$ python3 -q
>>> import numpy as np
>>> np.set_printoptions(precision=1, suppress=True, linewidth=200)
>>> def rd(a):
...     return np.round(a, 1) + 0
... 
>>> m1 = np.load("x.npy")
>>> print(m1)
[[-6 -6  0  3]
 [-6  2  0 -4]
 [ 0  0 10  1]
 [ 3 -4  1  8]]
>>> B = m1[0, 0] * m1[1:] - np.outer(m1[1:, 0], m1[0])
>>> print(B)
[[  0 -48   0  42]
 [  0   0 -60  -6]
 [  0  42  -6 -57]]
>>> print(np.linalg.matrix_rank(B), np.linalg.matrix_rank(m1))
3 4
>>> print(m1[:, 0] / m1[0, 0])
[ 1.   1.  -0.  -0.5]
>>> print(np.flatnonzero(~B.round(6).any(axis=1)))
[]
>>> print(rd(np.linalg.eigvalsh(m1).min()))
-9.2
>>> print((m1 + m1.T) / 2)
[[-6. -6.  0.  3.]
 [-6.  2.  0. -4.]
 [ 0.  0. 10.  1.]
 [ 3. -4.  1.  8.]]
>>> print(np.allclose(m1, m1.T))
True
>>> print(np.linalg.matrix_power(m1, 2))
[[ 81  12   3  30]
 [ 12  56  -4 -58]
 [  3  -4 101  18]
 [ 30 -58  18  90]]
>>> arr = np.load("layer14.npy")
>>> print(arr)
[[ 3  2  4  2]
 [ 0 -1  1 -1]
 [-1 -2  0 -2]]
>>> # columns 1 and 3 are equal
>>> print(np.argsort(-np.linalg.norm(arr, axis=0).round(6), kind="stable")[:3])
[2 0 1]
>>> print(np.linalg.matrix_rank(arr, rtol=0.1))
2
>>> print([round(float(x), 1) for x in np.linalg.svd(arr, compute_uv=False)[:3]])
[6.1, 2.8, 0.0]
>>> print(np.linalg.cond(arr) > 100)
True
>>> rng = np.random.default_rng(12751)
>>> B = arr + rng.integers(-2, 3, (3, 2)) @ rng.integers(-2, 3, (2, 4))
>>> print(B)
[[-3  0 -2  4]
 [ 4  3  3 -1]
 [-3 -8  2 -4]]
>>> print(np.abs(B - arr).sum(axis=1))
[16 10 12]
>>> u = np.array([-2, 2, 1])
>>> print(np.polyval(u, B[0]))
[-23   1 -11 -23]
>>> print(np.array([np.convolve(row, u, "same") for row in B]))
[[ -6   1 -12   6]
 [  2   4  11   1]
 [ 10 -23   4  -6]]
>>> B = np.array([[3, 0, -3], [-2, 1, -2]])
>>> W2 = np.kron(B, arr)
>>> print(W2)
[[  9   6  12   6   0   0   0   0  -9  -6 -12  -6]
 [  0  -3   3  -3   0   0   0   0   0   3  -3   3]
 [ -3  -6   0  -6   0   0   0   0   3   6   0   6]
 [ -6  -4  -8  -4   3   2   4   2  -6  -4  -8  -4]
 [  0   2  -2   2   0  -1   1  -1   0   2  -2   2]
 [  2   4   0   4  -1  -2   0  -2   2   4   0   4]]
>>> print(np.linalg.matrix_rank(W2))
4
